% python3 -q
>>> import numpy as np
>>> from numpy import linalg as LA
>>> np.set_printoptions(suppress=True, linewidth=100)
>>> def rd(a):
...     return np.round(a, 3) + 0
... 
>>> X = np.loadtxt("w.csv", delimiter=",")
>>> X
array([[ 1.,  1., -1., -1., -1., -1.,  1.,  1.],
       [ 1.,  1.,  1.,  1., -1., -1., -1., -1.]])
>>> # column 1 repeats column 0
>>> r0, g = X[1], X[0]
>>> r0 @ r0
np.float64(8.0)
>>> pr = (r0 @ g) / (r0 @ r0) * r0
>>> pr
array([ 0.,  0.,  0.,  0., -0., -0., -0., -0.])
>>> g - pr
array([ 1.,  1., -1., -1., -1., -1.,  1.,  1.])
>>> rd(LA.norm(r0 + g) ** 2 + LA.norm(r0 - g) ** 2)
np.float64(32.0)
>>> (g - pr) @ r0
np.float64(0.0)
>>> m1 = np.array([[1, -2, -2, 2], [0, 2, -2, 0], [1, -1, 1, -3], [-2, -1, -1, 2]])
>>> m1
array([[ 1, -2, -2,  2],
       [ 0,  2, -2,  0],
       [ 1, -1,  1, -3],
       [-2, -1, -1,  2]])
>>> np.count_nonzero(m1)
np.int64(14)
>>> m1.sum(axis=0)
array([ 0, -2, -4,  1])
>>> m1[4]
Traceback (most recent call last):
  File "<python-input-18>", line 1, in <module>
    m1[4]
    ~~^^^
IndexError: index 4 is out of bounds for axis 0 with size 4
>>> rd(LA.svd(m1, compute_uv=False))
array([4.97 , 3.212, 2.51 , 1.298])
>>> np.zeros(4, 4)
Traceback (most recent call last):
  File "<python-input-20>", line 1, in <module>
    np.zeros(4, 4)
    ~~~~~~~~^^^^^^
TypeError: Cannot interpret '4' as a data type
>>> LA.rank(m1)
Traceback (most recent call last):
  File "<python-input-21>", line 1, in <module>
    LA.rank(m1)
    ^^^^^^^
AttributeError: module 'numpy.linalg' has no attribute 'rank'
>>> m1 - m1[0]
array([[ 0,  0,  0,  0],
       [-1,  4,  0, -2],
       [ 0,  1,  3, -5],
       [-3,  1,  1,  0]])
>>> m1.shape
(4, 4)
>>> m1.mean(axis=0)
array([ 0.  , -0.5 , -1.  ,  0.25])
>>> x = np.array([-7, 8, 2, 1])
>>> rhs = m1 @ x
>>> coef, lr = np.zeros(4), 1 / LA.norm(m1, 2) ** 2
>>> for i in range(60):
...     coef -= lr * m1.T @ (m1 @ coef - rhs)
...     if i % 10 == 0: print(i, round(LA.norm(m1 @ coef - rhs), 3))
... 
0 20.304
10 0.644
20 0.094
30 0.044
40 0.022
50 0.011
>>> rd(coef)
array([-6.997,  8.001,  2.002,  1.002])
>>> W0 = np.array([[1.1, 2.0, 1.0, 0.0],
...     [1.0, 0.1, 2.0, 2.0],
...     [0.0, 0.0, 2.1, 2.0],
...     [1.0, 2.0, 1.0, 0.1]])
>>> W0
array([[1.1, 2. , 1. , 0. ],
       [1. , 0.1, 2. , 2. ],
       [0. , 0. , 2.1, 2. ],
       [1. , 2. , 1. , 0.1]])
>>> x = np.array([4, 5, 1, 1])
>>> rhs = W0 @ x
>>> rhs
array([15.4,  8.5,  4.1, 15.1])
>>> rd(LA.solve(W0, W0[:, 0]))
array([1., 0., 0., 0.])
>>> rd(LA.solve(W0, rhs))
array([4., 5., 1., 1.])
>>> rd(LA.solve(W0, rhs + W0[:, 3]))
array([4., 5., 1., 2.])
>>> A = np.load("layer10.npy")
>>> A
array([[-1,  4, -3, -2],
       [ 4, -1,  4, -3],
       [-3,  4, -1,  4],
       [-2, -3,  4, -1]])
>>> rd(LA.eigvalsh(A).min())
np.float64(-9.616)
